% ipython --no-banner

In [1]: import numpy as np

In [2]: np.set_printoptions(precision=3, suppress=True, linewidth=200)

In [3]: M = np.cumsum(np.array([[2, 4, 3],
   ...:     [1, 0, 4],
   ...:     [3, 1, 4],
   ...:     [4, 2, 4],
   ...:     [0, 4, 3],
   ...:     [0, 4, 0],
   ...:     [0, 5, 0],
   ...:     [3, 1, 1],
   ...:     [4, 5, 2],
   ...:     [5, 3, 3],
   ...:     [5, 3, 3],
   ...:     [2, 1, 1]]), axis=0)

In [4]: M
Out[4]: 
array([[ 2,  4,  3],
       [ 3,  4,  7],
       [ 6,  5, 11],
       [10,  7, 15],
       [10, 11, 18],
       [10, 15, 18],
       [10, 20, 18],
       [13, 21, 19],
       [17, 26, 21],
       [22, 29, 24],
       [27, 32, 27],
       [29, 33, 28]])

In [5]: x0 = np.array([0, 0, -1])

In [6]: target = M @ x0

In [7]: np.round(np.linalg.lstsq(M, target)[0], 3) + 0
Out[7]: array([ 0.,  0., -1.])

In [8]: rng = np.random.default_rng(458)

In [9]: target = target + 0.02 * rng.normal(size=12)

In [10]: target
Out[10]: array([ -2.964,  -7.031, -10.972, -14.973, -17.955, -17.994, -18.018, -18.986, -21.017, -23.985, -27.006, -27.983])

In [11]: coef, *_ = np.linalg.lstsq(M, target)

In [12]: [round(float(np.linalg.norm(np.linalg.solve(M.T @ M + lam * np.eye(3), M.T @ target))), 2) for lam in (0, 1, 10, 100)]
Out[12]: [1.0, 0.99, 0.95, 0.74]

In [13]: coef.round()
Out[13]: array([ 0., -0., -1.])

In [14]: Xc = M - M.mean(axis=1)
Traceback (most recent call last):
  Cell In[14], line 1
    Xc = M - M.mean(axis=1)
ValueError: operands could not be broadcast together with shapes (12,3) (12,) 


In [15]: Xc = M - M.mean(axis=0)

In [16]: U, s, Vh = np.linalg.svd(Xc, full_matrices=False)

In [17]: Vh[0] * np.sign(Vh[0, np.abs(Vh[0]).argmax()])
Out[17]: array([0.549, 0.696, 0.464])

In [18]: s ** 2 / (s ** 2).sum()
Out[18]: array([0.959, 0.025, 0.016])

In [19]: print(np.searchsorted(np.cumsum(s ** 2) / (s ** 2).sum(), 0.9) + 1)
1

In [20]: np.abs(U[:, 0]).argmax()
Out[20]: np.int64(11)

In [21]: np.abs(Vh[0]).argmax()
Out[21]: np.int64(1)

In [22]: np.linalg.matrix_rank(Xc)
Out[22]: np.int64(3)

In [23]: np.round((s ** 2).sum() ** 2 / (s ** 4).sum(), 3)
Out[23]: np.float64(1.086)

In [24]: s
Out[24]: array([52.128,  8.486,  6.641])

In [25]: np.abs(Vh[-1])
Out[25]: array([0.703, 0.084, 0.706])
